% python3 -q
>>> import numpy as np
>>> np.set_printoptions(precision=2, suppress=True, linewidth=140)
>>> tidy = lambda a: np.round(a, 2) + 0
>>> M = np.load("dump.npy")
>>> M
array([[6., 1., 1., 1., 1.],
       [1., 6., 1., 1., 1.],
       [1., 1., 6., 1., 1.],
       [1., 1., 1., 6., 1.],
       [1., 1., 1., 1., 6.]])
>>> # symmetric
>>> tidy(np.sort(np.abs(np.linalg.eigvals(M))))
array([ 5.,  5.,  5.,  5., 10.])
>>> tidy(np.linalg.det(M))
np.float64(6250.0)
>>> (M + M.T) / 2
array([[6., 1., 1., 1., 1.],
       [1., 6., 1., 1., 1.],
       [1., 1., 6., 1., 1.],
       [1., 1., 1., 6., 1.],
       [1., 1., 1., 1., 6.]])
>>> tidy(np.linalg.matrix_power(M, 4))
array([[2500., 1875., 1875., 1875., 1875.],
       [1875., 2500., 1875., 1875., 1875.],
       [1875., 1875., 2500., 1875., 1875.],
       [1875., 1875., 1875., 2500., 1875.],
       [1875., 1875., 1875., 1875., 2500.]])
>>> np.allclose(M, M.T)
True
>>> x0 = np.array([-8, 4, -7, 3, -6])
>>> rhs = M @ x0
>>> c, lr = np.zeros(5), 1 / np.linalg.norm(M, 2) ** 2
>>> for i in range(5):
...     c -= lr * M.T @ (M @ c - rhs)
...     if i % 1 == 0: print(i, round(np.linalg.norm(M @ c - rhs), 2))
... 
0 43.54
1 32.65
2 24.49
3 18.37
4 13.78
>>> tidy(np.linalg.cond(M))
np.float64(2.0)
>>> (M @ M)[0]
array([40., 15., 15., 15., 15.])
>>> np.allclose(M @ M.T, M.T @ M)
True
>>> np.fft.fft(M[0])
array([10.+0.j,  5.+0.j,  5.+0.j,  5.+0.j,  5.+0.j])
>>> M @ np.ones(5)
array([10., 10., 10., 10., 10.])
>>> F = np.loadtxt("data.csv", delimiter=",")
>>> tidy(F)
array([[-4.72,  0.37,  0.29,  1.58],
       [-2.74, -0.65, -0.6 ,  4.09],
       [-3.07,  1.46,  1.26, -3.44],
       [ 4.89, -0.68, -0.56, -0.55],
       [-2.48, -0.73, -0.66,  4.23],
       [ 4.73, -1.04, -0.88,  0.87],
       [-0.56, -1.19, -1.05,  4.71],
       [ 4.83, -0.52, -0.42, -1.09],
       [-3.59, -0.33, -0.32,  3.44],
       [-2.56, -0.71, -0.64,  4.18],
       [-1.08,  1.42,  1.23, -4.51]])
>>> # rank 2
>>> np.linalg.matrix_rank(F, rtol=0.1)
np.int64(2)
>>> np.argsort(-np.linalg.norm(F, axis=0).round(6), kind="stable")[:3]
array([0, 3, 1])
>>> vals, V = np.linalg.eigh(M)
>>> tidy(np.linalg.eigvalsh(M @ M))
array([ 25.,  25.,  25.,  25., 100.])
>>> tidy(V.T @ V)
array([[1., 0., 0., 0., 0.],
       [0., 1., 0., 0., 0.],
       [0., 0., 1., 0., 0.],
       [0., 0., 0., 1., 0.],
       [0., 0., 0., 0., 1.]])
>>> vals
array([ 5.,  5.,  5.,  5., 10.])
>>> tidy(np.linalg.eigvalsh(M + 2 * np.eye(5)))
array([ 7.,  7.,  7.,  7., 12.])
>>> tidy(V @ np.diag(vals) @ V.T)
array([[6., 1., 1., 1., 1.],
       [1., 6., 1., 1., 1.],
       [1., 1., 6., 1., 1.],
       [1., 1., 1., 6., 1.],
       [1., 1., 1., 1., 6.]])
>>> tidy(np.abs(V[:, -1]))
array([0.45, 0.45, 0.45, 0.45, 0.45])
>>> vals.sum(), np.trace(M)
(np.float64(30.0), np.float64(30.0))
>>> np.unique(vals.round(6) + 0, return_counts=True)[1]
array([4, 1])
>>> G = np.cov(F, rowvar=False)
>>> np.argwhere(np.triu(np.abs(np.corrcoef(F.T)) > 0.8, 1))
array([[1, 2]])
>>> tidy(np.polyfit(F[:, 3], F[:, 0], 1))
array([-0.33, -0.17])
>>> np.argsort(-F.std(axis=0).round(6), kind="stable")
array([0, 3, 1, 2])
>>> tidy(G)
array([[13.23, -1.28, -1.02, -3.55],
       [-1.28,  0.85,  0.73, -2.31],
       [-1.02,  0.73,  0.64, -2.05],
       [-3.55, -2.31, -2.05, 10.65]])
>>> tidy(np.corrcoef(F.T))
array([[ 1.  , -0.38, -0.35, -0.3 ],
       [-0.38,  1.  ,  1.  , -0.77],
       [-0.35,  1.  ,  1.  , -0.79],
       [-0.3 , -0.77, -0.79,  1.  ]])
>>> tidy(np.linalg.eigvalsh(G)[::-1])
array([15.73,  9.63,  0.  ,  0.  ])
>>> Xs = F - F.mean(axis=0)
>>> Uu, sv, Vh = np.linalg.svd(Xs, full_matrices=False)
>>> np.abs(Uu[:, 0]).argmax()
np.int64(7)
>>> tidy(Xs.mean(axis=0))
array([0., 0., 0., 0.])
>>> np.abs(Vh[0]).argmax()
np.int64(0)
>>> tidy((sv ** 2).sum() ** 2 / (sv ** 4).sum())
np.float64(1.89)
>>> mat = np.load("sample3.npy")
>>> mat
array([[-10,   8,  -7,   3,  -6,  -2],
       [  8,  -2,   0,  -7,   4,  10],
       [ -7,   0,   0,  -7,   7,  16],
       [  3,  -7,  -7,  12,   7,  -3],
       [ -6,   4,   7,   7,  10,   3],
       [ -2,  10,  16,  -3,   3,  -6]])
>>> # symmetric, so the eigenvalues are real
>>> vals, V = np.linalg.eigh(mat)
>>> tidy(np.abs(V[:, -1]))
array([0.17, 0.3 , 0.58, 0.47, 0.3 , 0.48])
>>> tidy(V.T @ V)
array([[1., 0., 0., 0., 0., 0.],
       [0., 1., 0., 0., 0., 0.],
       [0., 0., 1., 0., 0., 0.],
       [0., 0., 0., 1., 0., 0.],
       [0., 0., 0., 0., 1., 0.],
       [0., 0., 0., 0., 0., 1.]])
>>> tidy(vals)
array([-23.95, -18.02,  -1.97,   4.67,  18.53,  24.75])
>>> tidy(vals.sum()), np.trace(mat)
(np.float64(4.0), np.int64(4))
>>> tidy(V.T @ mat @ V)
array([[-23.95,   0.  ,   0.  ,   0.  ,   0.  ,   0.  ],
       [  0.  , -18.02,   0.  ,   0.  ,   0.  ,   0.  ],
       [  0.  ,   0.  ,  -1.97,   0.  ,   0.  ,   0.  ],
       [  0.  ,   0.  ,   0.  ,   4.67,   0.  ,   0.  ],
       [  0.  ,   0.  ,   0.  ,   0.  ,  18.53,   0.  ],
       [  0.  ,   0.  ,   0.  ,   0.  ,   0.  ,  24.75]])
>>> tidy(np.linalg.svd(mat, compute_uv=False))
array([24.75, 23.95, 18.53, 18.02,  4.67,  1.97])
>>> np.all(np.linalg.eigvalsh(mat) > 0)
np.False_
>>> tidy(np.linalg.eigvalsh(mat).min())
np.float64(-23.95)
>>> feats = np.load("layer8.npy")
>>> feats
array([[3, 0, 0, 1],
       [0, 3, 3, 1],
       [0, 3, 0, 0],
       [0, 0, 0, 3],
       [0, 2, 0, 0]])
>>> rng = np.random.default_rng(737)
>>> B = feats + rng.integers(-2, 3, (5, 1)) @ rng.integers(-2, 3, (1, 4))
>>> B
array([[ 3,  1, -2,  3],
       [ 0,  4,  1,  3],
       [ 0,  3,  0,  0],
       [ 0,  2, -4,  7],
       [ 0,  0,  4, -4]])
>>> np.abs(B - feats).sum(axis=1)
array([ 5,  5,  0, 10, 10])
>>> np.linalg.matrix_rank(B - feats, tol=1e-8)
np.int64(1)
>>> Q = B.astype(float).copy()
>>> for j in range(4):
...     Q[:, j] -= Q[:, :j] @ (Q[:, :j].T @ Q[:, j])
...     Q[:, j] /= np.linalg.norm(Q[:, j])
... 
>>> tidy(Q)
array([[ 1.  ,  0.  ,  0.  ,  0.  ],
       [ 0.  ,  0.74,  0.27,  0.44],
       [ 0.  ,  0.56,  0.07, -0.81],
       [ 0.  ,  0.37, -0.65,  0.33],
       [ 0.  ,  0.  ,  0.7 ,  0.22]])
>>> P = feats @ np.linalg.solve(feats.T @ feats, feats.T)
>>> tidy(np.linalg.eigvalsh(P))
array([0., 1., 1., 1., 1.])
>>> np.trace(P)
np.float64(4.0)
>>> tidy((np.eye(5) - P) @ feats)
array([[0., 0., 0., 0.],
       [0., 0., 0., 0.],
       [0., 0., 0., 0.],
       [0., 0., 0., 0.],
       [0., 0., 0., 0.]])
>>> np.linalg.matrix_rank(np.eye(5) - P)
np.int64(1)
>>> tidy(P @ feats[:, 2])
array([0., 3., 0., 0., 0.])
>>> B = np.array([[0, 1, -1], [6, -1, 3]])
>>> basis = np.kron(B, feats)
>>> np.linalg.matrix_rank(basis)
np.int64(8)
>>> basis.shape
(10, 12)
>>> tidy(np.linalg.norm(basis, 2)), tidy(np.linalg.norm(B, 2) * np.linalg.norm(feats, 2))
(np.float64(35.78), np.float64(35.78))
>>> B = np.c_[feats[:, :2] @ np.array([[-1, 0], [-1, 1]]), np.array([8, 0, 1, 9, -3])]
>>> B
array([[-3,  0,  8],
       [-3,  3,  0],
       [-3,  3,  1],
       [ 0,  0,  9],
       [-2,  2, -3]])
>>> tidy(np.linalg.norm(np.linalg.qr(feats)[0].T @ B, axis=0) ** 2 / ((B ** 2).sum(axis=0) + 1e-12))
array([1.  , 1.  , 0.94])
>>> tidy(np.linalg.norm(B - feats @ np.linalg.lstsq(feats, B)[0], axis=0))
array([0.  , 0.  , 3.05])
>>> tidy(np.linalg.lstsq(feats, B[:, 0])[0])
array([-1., -1.,  0.,  0.])
>>> np.linalg.matrix_rank(np.c_[feats, B])
np.int64(5)
>>> A = np.load("a.npy")
>>> A
array([[ 6,  7,  7,  4],
       [ 0,  3, 15,  0],
       [ 6,  9,  9,  8],
       [ 0,  1,  4, 10],
       [ 1,  1, 10,  0],
       [ 1,  5, 11,  6],
       [ 0,  1,  7,  0],
       [ 0,  0, 10,  0],
       [ 0,  1,  7,  4],
       [ 0,  0,  5,  0],
       [ 2,  7, 10, 10],
       [ 0,  0,  8,  0],
       [ 0,  0,  7,  0],
       [ 0,  1,  7,  4],
       [ 5,  7, 13,  2],
       [ 3,  3,  6,  0],
       [ 0,  1, 16,  0],
       [ 1,  1,  7,  0],
       [11, 11, 11,  2]])
>>> # row 13 repeats row 8
>>> G = np.cov(A, rowvar=False)
>>> np.argsort(-A.std(axis=0).round(6), kind="stable")
array([3, 1, 2, 0])
>>> np.argwhere(np.triu(np.abs(np.corrcoef(A.T)) > 0.8, 1))
array([[0, 1]])
>>> tidy(np.corrcoef(A[:, 3], A[:, 1])[0, 1])
np.float64(0.45)
>>> B = A / np.linalg.norm(A, axis=1, keepdims=True)
>>> G = B @ B.T
>>> tidy(np.linalg.norm(B, axis=1))
array([1., 1., 1., 1., 1., 1., 1., 1., 1., 1., 1., 1., 1., 1., 1., 1., 1., 1., 1.])
>>> (G - 2 * np.eye(19)).round(6).argmax(axis=1)
array([ 2,  6,  0, 10, 17,  8,  1,  9, 13,  7,  5,  7,  7,  8, 15, 14,  7,  4,  0])
>>> m1 = np.load("out4.npy")
>>> m1
array([[ 4,  5, -4,  1,  3, -1, -1],
       [-3,  4,  5,  2,  0, -5, -4],
       [ 4, -2,  5,  3, -3,  2,  0],
       [-2, -2,  0, -3,  2, -1,  5],
       [ 3, -2, -3,  5, -1, -4,  2],
       [-5,  3,  3, -3, -1,  0,  3],
       [ 4, -2,  4, -2, -3, -3,  0]])
>>> f = np.array([5, 2, 0])
>>> np.correlate(m1[3], m1[5], "full")
array([ -6,  -6,   2,  -1,   6, -12,  26,  -4,  -5,   3,   2,  20, -25])
>>> np.polyval(f, m1[3])
array([ 16,  16,   0,  39,  24,   3, 135])
>>> Q, R = np.linalg.qr(m1)
>>> tidy(Q @ R)
array([[ 4.,  5., -4.,  1.,  3., -1., -1.],
       [-3.,  4.,  5.,  2.,  0., -5., -4.],
       [ 4., -2.,  5.,  3., -3.,  2.,  0.],
       [-2., -2.,  0., -3.,  2., -1.,  5.],
       [ 3., -2., -3.,  5., -1., -4.,  2.],
       [-5.,  3.,  3., -3., -1.,  0.,  3.],
       [ 4., -2.,  4., -2., -3., -3.,  0.]])
>>> np.allclose(R.T @ R, m1.T @ m1)
True
>>> tidy(np.abs(np.diag(R)))
array([9.75, 7.71, 9.75, 6.68, 2.88, 6.83, 5.46])
>>> B = np.linalg.inv(m1)
>>> tidy(np.linalg.cond(m1))
np.float64(4.71)
>>> tidy(np.linalg.inv(B))
array([[ 4.,  5., -4.,  1.,  3., -1., -1.],
       [-3.,  4.,  5.,  2.,  0., -5., -4.],
       [ 4., -2.,  5.,  3., -3.,  2.,  0.],
       [-2., -2.,  0., -3.,  2., -1.,  5.],
       [ 3., -2., -3.,  5., -1., -4.,  2.],
       [-5.,  3.,  3., -3., -1.,  0.,  3.],
       [ 4., -2.,  4., -2., -3., -3.,  0.]])
>>> np.allclose(B, m1.T)
False
>>> (np.abs(B) > 1e-9).astype(int)
array([[1, 1, 1, 1, 1, 1, 1],
       [1, 1, 1, 1, 1, 1, 1],
       [1, 1, 1, 1, 1, 1, 1],
       [1, 1, 1, 1, 1, 1, 1],
       [1, 1, 1, 1, 1, 1, 1],
       [1, 1, 1, 1, 1, 1, 1],
       [1, 1, 1, 1, 1, 1, 1]])
>>> tidy(np.linalg.det(m1) * B)
array([[ -48118.,   14566.,  -28498.,  -11568.,    9414.,   16386.,  -35932.],
       [ -56337.,    2907.,   -9900.,   34848.,   -4422.,  -70035.,    1614.],
       [  -7335.,  -40395.,  -62142.,  -53970.,   31680.,   12525.,    4092.],
       [   3304.,  -24346.,  -50228.,   -5004.,  -41082.,    4368.,   62434.],
       [ -36745.,  -52571.,  -38536., -123078.,   50382.,   89199.,   48026.],
       [  -1837.,   32425.,  -42232.,   15798.,   34746.,   -6873.,   41636.],
       [ -25469.,   19895.,  -38528.,  -46188.,  -35856.,  -55893.,   12850.]])
>>> tidy(np.linalg.det(m1) * np.linalg.det(B))
np.float64(1.0)
>>> K = np.loadtxt("m.csv", delimiter=",")
>>> tidy(K)
array([[  5.81,  -1.59,   4.04,  -4.1 ,   1.07,   0.08],
       [  1.56,  -3.72,   2.46, -11.51,  -0.21,  -3.07],
       [  4.92,  -2.04,   5.28,  -2.51,   3.99,   2.56],
       [  3.18,  -2.91,   5.2 ,  -4.42,   5.74,   2.39],
       [  1.17,  -3.92,   6.57,  -3.69,   1.52,   5.14],
       [  3.15,  -2.92,   5.22,  -4.41,   1.65,   2.44],
       [  2.35,  -3.33,   6.91,  -1.82,   4.42,   5.83],
       [  4.76,  -2.12,   4.62,  -4.01,   9.22,   1.24],
       [  3.47,  -2.77,   5.83,  -2.88,   2.55,   3.65],
       [  4.28,  -2.36,   3.53,  -6.67,   0.93,  -0.95],
       [  3.59,  -2.71,   4.47,  -5.46,   3.55,   0.95],
       [ -0.01,  -4.5 ,   5.96,  -6.09,   2.2 ,   3.92],
       [  4.12,  -2.44,   3.16,  -7.57,   0.66,  -1.69],
       [  1.84,  -3.58,   5.9 ,  -4.36,   7.13,   3.81],
       [  0.11,  -4.44,   4.36,  -9.17,  -6.07,   0.71],
       [  0.92,  -4.04,   3.19, -10.7 ,  -3.9 ,  -1.62],
       [  2.43,  -3.28,   5.24,  -5.09,   0.42,   2.48],
       [  3.32,  -2.84,   5.21,  -4.27,   8.32,   2.41],
       [  3.42,  -2.79,   4.64,  -5.31,   2.23,   1.28],
       [  2.19,  -3.41,   4.16,  -7.49,  -1.5 ,   0.32],
       [  3.76,  -2.62,   5.87,  -2.49,   6.58,   3.75],
       [  6.35,  -1.33,   4.98,  -1.69,   9.13,   1.96],
       [  2.1 ,  -3.45,   4.86,  -6.18,   4.29,   1.72],
       [  0.57,  -4.21,   5.57,  -6.28,  -1.39,   3.14],
       [  0.34,  -4.33,   6.44,  -4.78,  -0.33,   4.87],
       [  4.53,  -2.23,   4.99,  -3.5 ,   4.27,   1.97],
       [  3.9 ,  -2.55,   4.96,  -4.17,   0.52,   1.92]])
>>> def softmax(z):
...     e = np.exp(z - z.max(axis=-1, keepdims=True))
...     return e / e.sum(axis=-1, keepdims=True)
... 
>>> tidy(softmax(10 * K[8]))
array([0., 0., 1., 0., 0., 0.])
>>> tidy(softmax(K[8] + -2))
array([0.08, 0.  , 0.8 , 0.  , 0.03, 0.09])
>>> S = K @ K.T / np.sqrt(6)
>>> softmax(S).round(6).argmax(axis=1)
array([ 7,  1, 21,  7,  6, 13,  6,  7,  6,  1,  7, 11,  1, 13, 14, 15, 11,  7, 17, 15, 21, 21, 13, 14, 24, 21, 11])
